% ipython --no-banner

In [1]: import numpy as np

In [2]: np.set_printoptions(precision=2, suppress=True, linewidth=120)

In [3]: rd = lambda a: np.round(a, 2) + 0

In [4]: A2 = np.array([[-1, -2, -3, 0], [-3, -3, -2, -3], [1, 2, -1, -1], [-3, -2, -1, -3]])

In [5]: arr = np.tril(A2)

In [6]: arr
Out[6]: 
array([[-1,  0,  0,  0],
       [-3, -3,  0,  0],
       [ 1,  2, -1,  0],
       [-3, -2, -1, -3]])

In [7]: np.allclose(arr, arr.T)
Out[7]: False

In [8]: rd(np.sort(np.abs(np.linalg.eigvals(arr))))
Out[8]: array([1., 1., 3., 3.])

In [9]: rd(np.abs(np.linalg.eigvals(arr)).max())
Out[9]: np.float64(3.0)

In [10]: O, _ = np.linalg.qr(np.array([[1.7], [-0.5], [1.2], [0.2]]))

In [11]: A = O @ O.T

In [12]: rd(A)
Out[12]: 
array([[ 0.63, -0.18,  0.44,  0.07],
       [-0.18,  0.05, -0.13, -0.02],
       [ 0.44, -0.13,  0.31,  0.05],
       [ 0.07, -0.02,  0.05,  0.01]])

In [13]: x = np.array([1, 2, 8, 8])

In [14]: rd(np.trace(A))
Out[14]: np.float64(1.0)

In [15]: m1 = np.array([[-0.5, 1.4, -0.4],
    ...:     [1.0, -3.0, 0.0],
    ...:     [1.5, 0.4, 1.3],
    ...:     [0.4, 0.1, -0.3],
    ...:     [-0.8, 0.6, -1.7],
    ...:     [2.4, 0.1, -0.1],
    ...:     [0.2, 1.2, 0.1],
    ...:     [0.5, 1.5, -0.6],
    ...:     [-1.2, 2.1, 1.0],
    ...:     [1.1, 0.8, 0.7],
    ...:     [-0.2, 0.1, 1.7],
    ...:     [-1.4, 1.2, -1.1],
    ...:     [-0.3, 0.8, 0.0],
    ...:     [0.2, 0.8, 0.6],
    ...:     [-0.1, 0.7, 0.6],
    ...:     [-0.2, -0.3, -2.2],
    ...:     [-1.1, 1.1, 0.1],
    ...:     [-0.5, -1.0, -0.4]])

In [16]: gram = np.cov(m1, rowvar=False)

In [17]: np.argsort(-m1.std(axis=0).round(6), kind="stable")
Out[17]: array([1, 0, 2])

In [18]: np.argwhere(np.triu(np.abs(np.corrcoef(m1.T)) > 0.8, 1))
Out[18]: array([], shape=(0, 2), dtype=int64)

In [19]: gram.shape
Out[19]: (3, 3)

In [20]: rd(np.median(m1, axis=0))
Out[20]: array([-0.15,  0.75,  0.  ])

In [21]: rd(np.corrcoef(m1[:, 1], m1[:, 0])[0, 1])
Out[21]: np.float64(-0.37)

In [22]: rd(gram)
Out[22]: 
array([[ 0.98, -0.41,  0.25],
       [-0.41,  1.27,  0.12],
       [ 0.25,  0.12,  0.97]])

In [23]: Z = np.array([[-1, 2, -1], [2, -2, 2], [-2, 1, -2]])

In [24]: rng = np.random.default_rng(917)

In [25]: mat = (rng.random((15, 3)) < 0.25) @ Z

In [26]: mat
Out[26]: 
array([[-1,  2, -1],
       [-2,  1, -2],
       [ 0,  0,  0],
       [ 0,  0,  0],
       [ 2, -2,  2],
       [ 0, -1,  0],
       [ 1,  0,  1],
       [ 0,  0,  0],
       [-1,  2, -1],
       [ 0,  0,  0],
       [ 0,  0,  0],
       [ 0,  0,  0],
       [ 0,  0,  0],
       [ 2, -2,  2],
       [ 0,  0,  0]])

In [27]: rk = np.linalg.matrix_rank(mat)

In [28]: rk
Out[28]: np.int64(2)

In [29]: N = np.linalg.svd(mat)[2][rk:].T

In [30]: np.linalg.matrix_rank(mat.T @ mat), np.linalg.matrix_rank(mat @ mat.T)
Out[30]: (np.int64(2), np.int64(2))

In [31]: rd(N @ N.T)
Out[31]: 
array([[ 0.5,  0. , -0.5],
       [ 0. ,  0. ,  0. ],
       [-0.5,  0. ,  0.5]])

In [32]: np.allclose(mat @ N, 0)
Out[32]: True

In [33]: A2 = np.array([[1, 1, 0], [1, 2, 0], [3, 1, 1]])

In [34]: np.linalg.matrix_rank(np.vstack([mat, A2.T]))
Out[34]: np.int64(3)

In [35]: mat @ A2
Out[35]: 
array([[-2,  2, -1],
       [-7, -2, -2],
       [ 0,  0,  0],
       [ 0,  0,  0],
       [ 6,  0,  2],
       [-1, -2,  0],
       [ 4,  2,  1],
       [ 0,  0,  0],
       [-2,  2, -1],
       [ 0,  0,  0],
       [ 0,  0,  0],
       [ 0,  0,  0],
       [ 0,  0,  0],
       [ 6,  0,  2],
       [ 0,  0,  0]])

In [36]: np.einsum("ik,kj->ij", mat, A2)
Out[36]: 
array([[-2,  2, -1],
       [-7, -2, -2],
       [ 0,  0,  0],
       [ 0,  0,  0],
       [ 6,  0,  2],
       [-1, -2,  0],
       [ 4,  2,  1],
       [ 0,  0,  0],
       [-2,  2, -1],
       [ 0,  0,  0],
       [ 0,  0,  0],
       [ 0,  0,  0],
       [ 0,  0,  0],
       [ 6,  0,  2],
       [ 0,  0,  0]])

In [37]: A2.T @ mat.T
Out[37]: 
array([[-2, -7,  0,  0,  6, -1,  4,  0, -2,  0,  0,  0,  0,  6,  0],
       [ 2, -2,  0,  0,  0, -2,  2,  0,  2,  0,  0,  0,  0,  0,  0],
       [-1, -2,  0,  0,  2,  0,  1,  0, -1,  0,  0,  0,  0,  2,  0]])

In [38]: np.einsum("ij->j", mat)
Out[38]: array([1, 0, 1])

In [39]: np.linalg.matrix_rank(mat @ A2)
Out[39]: np.int64(2)
